$ python -q
>>> import numpy as np
>>> from numpy import linalg as LA
>>> np.set_printoptions(precision=1, suppress=True, linewidth=160, legacy="1.25")
>>> F = np.array([[5.1, 0.0, 0.0], [4.0, 5.1, 2.0], [5.0, 0.0, 0.1]])
>>> hat = np.triu(np.array([[0, 2, 2], [1, 1, 2], [2, 0, 2]]), 1) + np.eye(3)
>>> Y = hat @ F @ LA.inv(hat)
>>> np.poly(Y)
array([  1. , -10.3,  27. ,  -2.6])
>>> Y
array([[ 23.1, -36. ,  30. ],
       [ 14. , -22.9,  20. ],
       [  5. , -10. ,  10.1]])
>>> np.round(LA.det(Y), 1)
2.6
>>> U, sigma, VT = LA.svd(F)
>>> sigma
array([8.8, 4.4, 0.1])
>>> np.argmax(sigma[:-1] / (sigma[1:] + 1e-6)) + 1
2
>>> Y = U[:, :2] @ np.diag(sigma[:2]) @ VT[:2]
>>> round(float(LA.norm(F - Y, 2)), 1), round(float(sigma[2]), 1)
(0.1, 0.1)
>>> LA.matrix_rank(F, rtol=0.05)
2
>>> LA.matrix_rank(Y)
2
>>> Y.round(1) + 0
array([[5.1, 0. , 0. ],
       [4. , 5.1, 2. ],
       [5. , 0. , 0.1]])
>>> x = np.array([4, 2, 0])
>>> a = np.maximum(F @ x, 0)
>>> a
array([20.4, 26.2, 20. ])
>>> np.tanh(F @ x)
array([1., 1., 1.])
>>> np.flatnonzero(a > 1e-9)
array([0, 1, 2])
>>> Y = F / LA.norm(F, axis=1, keepdims=True)
>>> gram = Y @ Y.T
>>> (gram - 2 * np.eye(3)).round(6).argmax(axis=1)
array([2, 2, 0])
>>> gram
array([[1. , 0.6, 1. ],
       [0.6, 1. , 0.6],
       [1. , 0.6, 1. ]])
>>> round(np.degrees(np.arccos(np.clip(gram[0, 1], -1, 1))), 1)
53.9
>>> (np.abs(gram) > 0.9).astype(int)
array([[1, 0, 1],
       [0, 1, 0],
       [1, 0, 1]])
>>> LA.norm(Y, axis=1)
array([1., 1., 1.])
>>> U, sigma, VT = LA.svd(F, full_matrices=False)
>>> U.shape, sigma.shape, VT.shape
((3, 3), (3,), (3, 3))
>>> np.cumsum(sigma ** 2) / np.sum(sigma ** 2)
array([0.8, 1. , 1. ])
>>> X = np.loadtxt("data.csv", delimiter=",")
>>> X
array([[ 0.1,  0.2,  0.1, -0.2],
       [-0.3, -0.9, -0.6,  0.9],
       [ 0.1,  0.3,  0.2, -0.3],
       [ 0.4,  1.4,  1. , -1.4]])
>>> # looks like rank 2
>>> U, sigma, VT = LA.svd(X)
>>> vecs = VT[:(sigma > 1e-8).sum()]
>>> rng = np.random.default_rng(246)
>>> x = X[0] + 4 * X[1] + rng.integers(2) * np.eye(4)[3]
>>> x
array([-1.1, -3.4, -2.3,  4.4])
>>> LA.matrix_rank(np.vstack([X, x]))
3
>>> round(LA.norm(x - vecs.T @ vecs @ x), 1)
0.8
>>> U, sigma, VT = LA.svd(X)
>>> np.argmax(sigma[:-1] / (sigma[1:] + 1e-6)) + 1
2
>>> sigma.round(1) + 0
array([2.7, 0.1, 0. , 0. ])
>>> Y = U[:, :2] @ np.diag(sigma[:2]) @ VT[:2]
>>> LA.matrix_rank(Y)
2
>>> round(float(np.abs(X - Y).max()), 1)
0.0
>>> Y
array([[ 0.1,  0.2,  0.1, -0.2],
       [-0.3, -0.9, -0.6,  0.9],
       [ 0.1,  0.3,  0.2, -0.3],
       [ 0.4,  1.4,  1. , -1.4]])
>>> r = LA.matrix_rank(X)
>>> r
2
>>> ns = LA.svd(X)[2][r:].T
>>> [int(LA.matrix_rank(X[:, :j + 1])) for j in range(4)]
[1, 2, 2, 2]
>>> np.round(X @ ns, 1) + 0
array([[0., 0.],
       [0., 0.],
       [0., 0.],
       [0., 0.]])
>>> [int(LA.matrix_rank(np.delete(X, i, axis=0))) for i in range(4)]
[2, 2, 2, 2]
>>> np.allclose(X @ ns, 0)
True
>>> ns @ ns.T
array([[ 0.4, -0.2,  0.4,  0.2],
       [-0.2,  0.6, -0.2,  0.4],
       [ 0.4, -0.2,  0.4,  0.2],
       [ 0.2,  0.4,  0.2,  0.6]])
>>> ns.shape
(4, 2)
>>> LA.matrix_rank(X.T @ X), LA.matrix_rank(X @ X.T)
(2, 2)
>>> M = np.load("arr.npy")
>>> M
array([[-2,  0],
       [-1,  2]])
>>> # triangular
>>> Y = np.array([[-4, -3], [-5, -2]])
>>> LA.matrix_rank(M @ Y)
2
>>> np.einsum("ij->j", M)
array([-3,  2])
>>> Y.T @ M.T
array([[ 8, -6],
       [ 6, -1]])
>>> np.einsum("ik,kj->ij", M, Y)
array([[ 8,  6],
       [-6, -1]])
>>> [int(LA.matrix_rank(LA.matrix_power(M, p))) for p in range(1, 3)]
[2, 2]
>>> LA.matrix_power(M - np.diag(np.diag(M)), 2)
array([[0, 0],
       [0, 0]])
>>> M @ M
array([[4, 0],
       [0, 4]])
>>> LA.determinant(M)
Traceback (most recent call last):
  File "<python-input-70>", line 1, in <module>
    LA.determinant(M)
    ^^^^^^^^^^^^^^
AttributeError: module 'numpy.linalg' has no attribute 'determinant'
>>> M @ M
array([[4, 0],
       [0, 4]])
>>> np.allclose(M, M.T)
False
>>> LA.matrix_power(M, 2)
array([[4, 0],
       [0, 4]])
>>> lab = rng.permutation(2)
>>> lab
array([1, 0])
>>> Y = M[lab][:, lab]
>>> np.sort(np.abs(LA.eigvals(Y)))
array([2., 2.])
>>> Y
array([[ 2, -1],
       [ 0, -2]])
>>> W0 = np.loadtxt("layer8.csv", delimiter=",")
>>> W0
array([[ 9., -3.,  0.,  0.],
       [-2.,  4., -2., -6.],
       [ 2.,  2.,  3.,  9.]])
>>> u, g = W0[1], W0[0]
>>> u @ u
60.0
>>> pr = (u @ g) / (u @ u) * u
>>> np.outer(u, g)
array([[-18.,   6.,  -0.,  -0.],
       [ 36., -12.,   0.,   0.],
       [-18.,   6.,  -0.,  -0.],
       [-54.,  18.,  -0.,  -0.]])
>>> round(LA.norm(u + g) ** 2 + LA.norm(u - g) ** 2, 1)
300.0
>>> g - pr
array([ 8., -1., -1., -3.])
>>> pr
array([ 1., -2.,  1.,  3.])
>>> def softmax(z):
...     e = np.exp(z - z.max(axis=-1, keepdims=True))
...     return e / e.sum(axis=-1, keepdims=True)
... 
>>> softmax(W0).sum(axis=1)
array([1., 1., 1.])
>>> np.round(softmax(10 * W0[1]), 1) + 0
array([0., 1., 0., 0.])
>>> att = W0 @ W0.T / np.sqrt(4)
>>> softmax(att)[1] @ W0
array([-2.,  4., -2., -6.])
>>> softmax(att).round(6).argmax(axis=1)
array([0, 1, 2])
>>> np.round(softmax(att), 1) + 0
array([[1., 0., 0.],
       [0., 1., 0.],
       [0., 0., 1.]])
>>> np.round(softmax(att + np.triu(np.full(att.shape, -np.inf), 1)), 1) + 0
array([[1., 0., 0.],
       [0., 1., 0.],
       [0., 0., 1.]])
>>> gram = W0.T @ W0
>>> np.trace(gram), (W0 ** 2).sum()
(248.0, 248.0)
>>> LA.svd(W0, compute_uv=False) ** 2
array([150.8,  81.7,  15.4])
>>> (W0 @ W0.T).shape
(3, 3)
>>> gram
array([[ 89., -31.,  10.,  30.],
       [-31.,  29.,  -2.,  -6.],
       [ 10.,  -2.,  13.,  39.],
       [ 30.,  -6.,  39., 117.]])
>>> np.allclose(gram, gram.T)
True
>>> m1 = np.load("out7.npy")
>>> m1
array([[-16.,   7.,   6.,  10.],
       [-22.,   9.,  12.,  20.],
       [ 14.,  -7.,   4.,   2.],
       [-14.,   7.,   0.,   2.]])
>>> vals, vecs = LA.eig(m1)
>>> np.sort(LA.eigvals(m1 @ m1))
array([ 4.,  4., 16., 25.])
>>> np.sort(LA.eigvals(m1.T))
array([-5., -2.,  2.,  4.])
>>> np.einsum("ii->", M)
0
>>> np.einsum("ij,ji->", M, M)
8
>>> round(float(LA.det(2 * M)), 1), round(LA.det(M), 1)
(-16.0, -4.0)
>>> round(LA.det(M[::-1]), 1)
4.0
>>> x = np.array([1, 2, 2, -2])
>>> rhs = m1 @ x
>>> coef, lr = np.zeros(4), 1 / LA.norm(m1, 2) ** 2
>>> for i in range(150):
...     coef -= lr * m1.T @ (m1 @ coef - rhs)
...     if i % 50 == 0: print(i, round(LA.norm(m1 @ coef - rhs), 1))
... 
0 4.5
50 2.5
100 2.4
>>> round(float(LA.cond(m1)), 1)
266.0
>>> O, vecs = LA.qr(m1[:, :3])[0], LA.qr(m1[:, 3:])[0]
>>> sigma = LA.svd(O.T @ vecs, compute_uv=False)
>>> np.degrees(np.arccos(sigma.clip(0, 1)))
array([1.5])
>>> (sigma > 0.9).sum()
1
>>> x = np.array([4, 7])
>>> rhs = M @ x
>>> rhs
array([-8, 10])
>>> LA.solve(M.T, M[0])
array([1., 0.])
>>> LA.solve(M, rhs)
array([4., 7.])
>>> feats = np.diag(np.array([4, 1])) + -1 * np.eye(2, k=1) + -1 * np.eye(2, k=-1)
>>> feats
array([[ 4., -1.],
       [-1.,  1.]])
>>> # equal to its transpose
>>> vals, vecs = LA.eig(feats)
>>> round(float(np.prod(vals)), 1)
3.0
>>> vals
array([4.3, 0.7])
>>> Y = np.array([[0, 2], [1, 2]])
>>> LA.matrix_rank(feats @ Y)
2
>>> feats @ Y
array([[-1.,  6.],
       [ 1.,  0.]])
>>> np.einsum("ik,kj->ji", feats, Y)
array([[-1.,  1.],
       [ 6.,  0.]])
>>> LA.matrix_rank(np.vstack([feats, Y.T]))
2
